$ ipython --no-banner

In [1]: import numpy as np

In [2]: import numpy.linalg as la

In [3]: np.set_printoptions(precision=1, suppress=True, linewidth=120, sign=" ")

In [4]: K = np.array([[-8.0, 4.0, -5.0, -3.0, -4.0, -2.0],
   ...:     [-6.0, 7.0, -5.0, 0.0, -1.0, -2.0],
   ...:     [0.0, 0.0, 3.0, 0.0, 2.0, 3.0],
   ...:     [0.0, 0.0, 0.0, 3.0, 3.0, 1.0],
   ...:     [0.0, 0.0, 3.0, 2.0, 3.0, 1.0],
   ...:     [0.0, 0.0, 3.0, 3.0, 3.0, 0.0]])

In [5]: K
Out[5]: 
array([[-8.,  4., -5., -3., -4., -2.],
       [-6.,  7., -5.,  0., -1., -2.],
       [ 0.,  0.,  3.,  0.,  2.,  3.],
       [ 0.,  0.,  0.,  3.,  3.,  1.],
       [ 0.,  0.,  3.,  2.,  3.,  1.],
       [ 0.,  0.,  3.,  3.,  3.,  0.]])

In [6]: np.sort(np.abs(la.eigvals(K)))
Out[6]: array([ 0.2,  2.2,  2.7,  5.2,  6.2,  8.3])

In [7]: (K - K.T) / 2
Out[7]: 
array([[ 0. ,  5. , -2.5, -1.5, -2. , -1. ],
       [-5. ,  0. , -2.5,  0. , -0.5, -1. ],
       [ 2.5,  2.5,  0. ,  0. , -0.5,  0. ],
       [ 1.5,  0. ,  0. ,  0. ,  0.5, -1. ],
       [ 2. ,  0.5,  0.5, -0.5,  0. , -1. ],
       [ 1. ,  1. ,  0. ,  1. ,  1. ,  0. ]])

In [8]: np.allclose(K @ K.T, K.T @ K)
Out[8]: False

In [9]: la.matrix_power(K, 3)
Out[9]: 
array([[-296.,  132., -288., -177., -248., -119.],
       [-198.,  199., -302.,  -46., -137., -141.],
       [   0.,    0.,  168.,  114.,  183.,  106.],
       [   0.,    0.,  117.,  114.,  159.,   75.],
       [   0.,    0.,  177.,  135.,  201.,  102.],
       [   0.,    0.,  171.,  138.,  198.,   93.]])

In [10]: O, Rm = la.qr(K)

In [11]: print(round(float(np.trace(O @ O.T)), 1))
6.0

In [12]: abs(Rm[0, 0]), round(la.norm(K[:, 0]), 1)
Out[12]: (np.float64(10.0), np.float64(10.0))

In [13]: np.round(O @ Rm, 1) + 0
Out[13]: 
array([[-8.,  4., -5., -3., -4., -2.],
       [-6.,  7., -5.,  0., -1., -2.],
       [ 0.,  0.,  3.,  0.,  2.,  3.],
       [ 0.,  0.,  0.,  3.,  3.,  1.],
       [ 0.,  0.,  3.,  2.,  3.,  1.],
       [ 0.,  0.,  3.,  3.,  3.,  0.]])

In [14]: f = np.array([0, -4, 2, -5, -2, -5])

In [15]: A2 = K + np.outer(f, np.eye(6)[3])

In [16]: A2
Out[16]: 
array([[-8.,  4., -5., -3., -4., -2.],
       [-6.,  7., -5., -4., -1., -2.],
       [ 0.,  0.,  3.,  2.,  2.,  3.],
       [ 0.,  0.,  0., -2.,  3.,  1.],
       [ 0.,  0.,  3.,  0.,  3.,  1.],
       [ 0.,  0.,  3., -2.,  3.,  0.]])

In [17]: la.matrix_rank(la.inv(A2) - la.inv(K), tol=1e-8)
Out[17]: np.int64(1)

In [18]: la.matrix_rank(A2 - K)
Out[18]: np.int64(1)

In [19]: A = np.load("data.npy")

In [20]: A
Out[20]: 
array([[ 1.,  2.,  0.,  3., -1.],
       [ 2.,  1.,  0.,  1.,  2.],
       [ 1.,  0.,  0.,  1., -1.],
       [ 0.,  0.,  0.,  3.,  3.],
       [ 0.,  0.,  0.,  1.,  1.]])

In [21]: # rows and columns are dependent

In [22]: vec = np.array([0, -3, -2, -2, 0])

In [23]: h1 = np.maximum(A @ vec, 0)

In [24]: h1
Out[24]: array([ 0.,  0.,  0.,  0.,  0.])

In [25]: np.flatnonzero(h1 > 1e-9)
Out[25]: array([], dtype=int64)

In [26]: r = la.matrix_rank(A)

In [27]: r
Out[27]: np.int64(4)

In [28]: ns = la.svd(A)[2][r:].T

In [29]: np.allclose(A @ ns, 0)
Out[29]: True

In [30]: print(np.round(A @ ns, 1) + 0)
[[ 0.]
 [ 0.]
 [ 0.]
 [ 0.]
 [ 0.]]

In [31]: cent = 3 * np.array([[-0.3, -0.5, 1.5, 1.9, -1.1],
    ...:     [2.7, -0.2, 0.3, 0.9, 1.3],
    ...:     [0.3, -0.6, 0.1, 1.1, 1.3]])

In [32]: rng = np.random.default_rng(51)

In [33]: idx = rng.integers(0, 3, 16)

In [34]: F = cent[idx] + rng.normal(size=(16, 5))

In [35]: F
Out[35]: 
array([[ 7.7, -1.8,  0.6,  3. ,  4.2],
       [ 2.8, -2. , -1.2,  4.8,  4.2],
       [ 1.2, -2.5, -0.7,  4.9,  2.4],
       [-1.5, -2.6,  5.9,  6. , -4. ],
       [ 8.8,  1.3, -0.1,  1.8,  4.3],
       [-0.7, -2.6,  3.9,  5.7, -2.4],
       [-2.4, -0.8,  5. ,  7.8, -5.7],
       [-1.2, -1.9,  6. ,  4.5, -3.9],
       [ 1.2, -1.2,  0.8,  2. ,  5.9],
       [ 0.2, -1.3,  1.3,  2.9,  4.5],
       [-0.6, -1.9, -0.2,  1.7,  3.2],
       [-2. , -0.5,  3.6,  4.1, -3.5],
       [ 7.7,  2.1,  2.8,  2.9,  3.1],
       [ 3.3, -1.5, -1.5,  3.7,  2.1],
       [ 9.4, -0.2, -0.3,  2. ,  1.5],
       [ 2.7, -1.7,  1. ,  4.7,  3.4]])

In [36]: dist = la.norm(F[:, None] - F[None], axis=-1)

In [37]: (dist + 1e9 * np.eye(16)).round(6).argmin(axis=1)
Out[37]: array([  4,  15,   1,   7,  14,   3,   3,   3,   9,   8,   9,   7,   4,   1,   4,   1])

In [38]: dist[0].round(6).argsort(kind="stable")[:4]
Out[38]: array([  0,   4,  14,  12])

In [39]: la.norm(F - F.mean(axis=0), axis=1)
Out[39]: array([ 6.4,  4.4,  3.3,  8.2,  8.1,  5.6,  9.8,  7.6,  5.3,  4. ,  4.6,  6.7,  6.8,  3.5,  7.7,  2.5])

In [40]: la.matrix_rank(dist ** 2)
Out[40]: np.int64(7)

In [41]: print(dist[0])
[  0.    5.6   7.2  13.8   3.6  11.5  15.6  13.3   6.9   7.6   8.6  12.9   4.6   5.4   3.8   5.4]

In [42]: dist[:5, :5]
Out[42]: 
array([[  0. ,   5.6,   7.2,  13.8,   3.6],
       [  5.6,   0. ,   2.5,  11.8,   7.6],
       [  7.2,   2.5,   0. ,   9.7,   9.3],
       [ 13.8,  11.8,   9.7,   0. ,  15.7],
       [  3.6,   7.6,   9.3,  15.7,   0. ]])

In [43]: la.norm(F, axis=1)
Out[43]: array([  9.5,   7.3,   6.1,   9.8,  10.1,   7.8,  11.1,   8.8,   6.5,   5.7,   4.2,   6.8,   9.5,   5.8,   9.7,   6.7])

In [44]: cov = np.cov(F, rowvar=False)

In [45]: la.eigvalsh(cov)[::-1]
Out[45]: array([ 30.2,   7.6,   2. ,   1.1,   0.7])

In [46]: Xs = (F - F.mean(axis=0)) / F.std(axis=0)

In [47]: Xs.std(axis=0)
Out[47]: array([ 1.,  1.,  1.,  1.,  1.])

In [48]: beta = la.lstsq(np.delete(Xs, 3, axis=1), Xs[:, 3])[0]

In [49]: print(np.abs(beta).argmax())
3

In [50]: vec = np.array([-1, -2, 2, 1, 0])

In [51]: y = F @ vec

In [52]: np.round(la.lstsq(F, y)[0], 1) + 0
Out[52]: array([-1., -2.,  2.,  1.,  0.])

In [53]: try:
    ...:     la.solve(F, y)
    ...: except la.LinAlgError as e:
    ...:     print(e)
    ...: 
Last 2 dimensions of the array must be square

In [54]: np.round(la.solve(F.T @ F, F.T @ y), 1) + 0
Out[54]: array([-1., -2.,  2.,  1.,  0.])

In [55]: y.round(1) + 0
Out[55]: array([ 0. ,  3.5,  7.2, 24.7, -9.8, 19.3, 21.8, 21.6,  4.8,  8. ,  5.7, 14.4, -3.5,  0.4, -7.7,  7.4])

In [56]: y = y + 0.1 * rng.normal(size=16)

In [57]: print(y)
[-0.1  3.5  7.2 24.6 -9.9 19.4 21.8 21.6  4.7  7.9  5.8 14.5 -3.4  0.4 -7.6  7.4]

In [58]: beta, *_ = la.lstsq(F, y)

In [59]: np.round(F.T @ (y - F @ beta), 1) + 0
Out[59]: array([ 0.,  0.,  0.,  0.,  0.])

In [60]: beta.round(1) + 0
Out[60]: array([-1., -2.,  2.,  1.,  0.])

In [61]: [round(float(la.norm(la.solve(F.T @ F + lam * np.eye(5), F.T @ y))), 2) for lam in (0, 1, 10, 100)]
Out[61]: [3.14, 3.07, 2.73, 2.02]
